$ ipython --no-banner

In [1]: import numpy as np

In [2]: np.set_printoptions(precision=1, suppress=True, linewidth=100)

In [3]: M = np.load("a.npy")

In [4]: M
Out[4]: 
array([[3, 2, 3, 2],
       [4, 5, 4, 5],
       [3, 2, 3, 2],
       [4, 5, 4, 5]])

In [5]: rng = np.random.default_rng(5093)

In [6]: lab = rng.permutation(4)

In [7]: lab
Out[7]: array([3, 2, 1, 0])

In [8]: Y = M[lab][:, lab]

In [9]: np.round(np.linalg.det(Y), 1), round(np.linalg.det(M[lab]), 1)
Out[9]: (np.float64(0.0), np.float64(0.0))

In [10]: np.allclose(Y, M)
Out[10]: False

In [11]: np.trace(Y)
Out[11]: np.int64(16)

In [12]: theta = np.sort(rng.uniform(-2, 2, 19))

In [13]: arr = np.c_[theta, theta ** 2, theta ** 3] @ np.array([[8, 0, 8], [5, 1, 0], [7, 6, 6]])

In [14]: arr.round(1) + 0
Out[14]: 
array([[-43.8, -36.2, -54.8],
       [-40.7, -33.3, -51.3],
       [-37.5, -30.3, -47.6],
       [-21.8, -15.7, -29.2],
       [-10.6,  -5.5, -14.8],
       [ -6.9,  -2.5,  -9.7],
       [ -4.4,  -0.9,  -6. ],
       [ -2.9,  -0.2,  -3.6],
       [  0.9,   0. ,   0.8],
       [  3.3,   0.3,   2.7],
       [  4. ,   0.4,   3.3],
       [  6.5,   1.1,   5. ],
       [  6.6,   1.1,   5.1],
       [  6.6,   1.2,   5.1],
       [  9.9,   2.3,   7.3],
       [ 11.4,   2.9,   8.3],
       [ 12.9,   3.6,   9.3],
       [ 19.5,   6.7,  13.6],
       [ 25.9,  10.1,  18. ]])

In [15]: Y = np.array([[3, -2, 0], [2, -2, -3], [3, -3, -3]])

In [16]: np.vstack([arr, Y.T]).shape
Out[16]: (22, 3)

In [17]: x = np.array([-1, 2, 2])

In [18]: np.linalg.norm(arr @ x) <= np.linalg.norm(arr, 2) * np.linalg.norm(x) + 1e-9
Out[18]: np.True_

In [19]: Ac = arr - arr.mean(axis=0)

In [20]: left, sigma, Vt = np.linalg.svd(Ac, full_matrices=False)

In [21]: np.abs(Vt[-1])
Out[21]: array([0.4, 0.5, 0.7])

In [22]: Vt[0] * np.sign(Vt[0, np.abs(Vt[0]).argmax()])
Out[22]: array([0.6, 0.4, 0.7])

In [23]: round((sigma ** 2).sum() ** 2 / (sigma ** 4).sum(), 1)
Out[23]: np.float64(1.0)

In [24]: np.round(Ac.mean(axis=0), 1) + 0
Out[24]: array([0., 0., 0.])

In [25]: sigma
Out[25]: array([138.3,  11.1,   5.6])

In [26]: np.linalg.matrix_rank(Ac)
Out[26]: np.int64(3)

In [27]: np.abs(Vt[0]).argmax()
Out[27]: np.int64(2)

In [28]: Y = np.c_[arr[:, :2] @ np.array([[1, 0], [2, 1]]), np.array([4, 2, -8, 9, 2, 2, -7, -9, -5, 8, 6, 6, 9, -8, 5, -7, 2, 9, 9])]

In [29]: Y.round(1) + 0
Out[29]: 
array([[-116.2,  -36.2,    4. ],
       [-107.2,  -33.3,    2. ],
       [ -98. ,  -30.3,   -8. ],
       [ -53.1,  -15.7,    9. ],
       [ -21.5,   -5.5,    2. ],
       [ -12. ,   -2.5,    2. ],
       [  -6.2,   -0.9,   -7. ],
       [  -3.3,   -0.2,   -9. ],
       [   0.9,    0. ,   -5. ],
       [   3.9,    0.3,    8. ],
       [   4.9,    0.4,    6. ],
       [   8.7,    1.1,    6. ],
       [   8.9,    1.1,    9. ],
       [   8.9,    1.2,   -8. ],
       [  14.5,    2.3,    5. ],
       [  17.3,    2.9,   -7. ],
       [  20.1,    3.6,    2. ],
       [  32.9,    6.7,    9. ],
       [  46.2,   10.1,    9. ]])

In [30]: np.linalg.norm(np.linalg.qr(arr)[0].T @ Y, axis=0) ** 2 / ((Y ** 2).sum(axis=0) + 1e-12)
Out[30]: array([1. , 1. , 0.2])

In [31]: np.linalg.matrix_rank(Y)
Out[31]: np.int64(3)

In [32]: np.round(np.linalg.norm(Y - arr @ np.linalg.lstsq(arr, Y)[0], axis=0), 1) + 0
Out[32]: array([ 0. ,  0. , 26.1])

In [33]: F = np.load("dump.npy")

In [34]: F
Out[34]: 
array([[1, 0],
       [2, 1]])

In [35]: ev, V = np.linalg.eig(F)

In [36]: np.prod(ev)
Out[36]: np.float64(1.0)

In [37]: np.sort(np.linalg.eigvals(F.T))
Out[37]: array([1., 1.])

In [38]: ev
Out[38]: array([1., 1.])

In [39]: E = np.load("w.npy")

In [40]: E
Out[40]: 
array([[1, 3, 3],
       [0, 2, 1],
       [0, 0, 2]])

In [41]: blk = np.stack([E, 2 * E, E[::-1]])

In [42]: np.linalg.det(blk)
Out[42]: array([ 4., 32., -4.])

In [43]: np.linalg.matrix_rank(blk)
Out[43]: array([3, 3, 3])

In [44]: np.linalg.matrix_rank(blk.reshape(3, -1))
Out[44]: np.int64(2)

In [45]: data = np.load("block6.npy")

In [46]: data
Out[46]: 
array([[-8, -4,  0,  0],
       [ 9,  4,  0,  0],
       [ 0,  0, -8, -4],
       [ 0,  0,  9,  4]])

In [47]: O, V = np.linalg.qr(data[:, :1])[0], np.linalg.qr(data[:, 1:])[0]

In [48]: sigma = np.linalg.svd(O.T @ V, compute_uv=False)

In [49]: np.degrees(np.arccos(sigma.clip(0, 1)))
Out[49]: array([3.4])
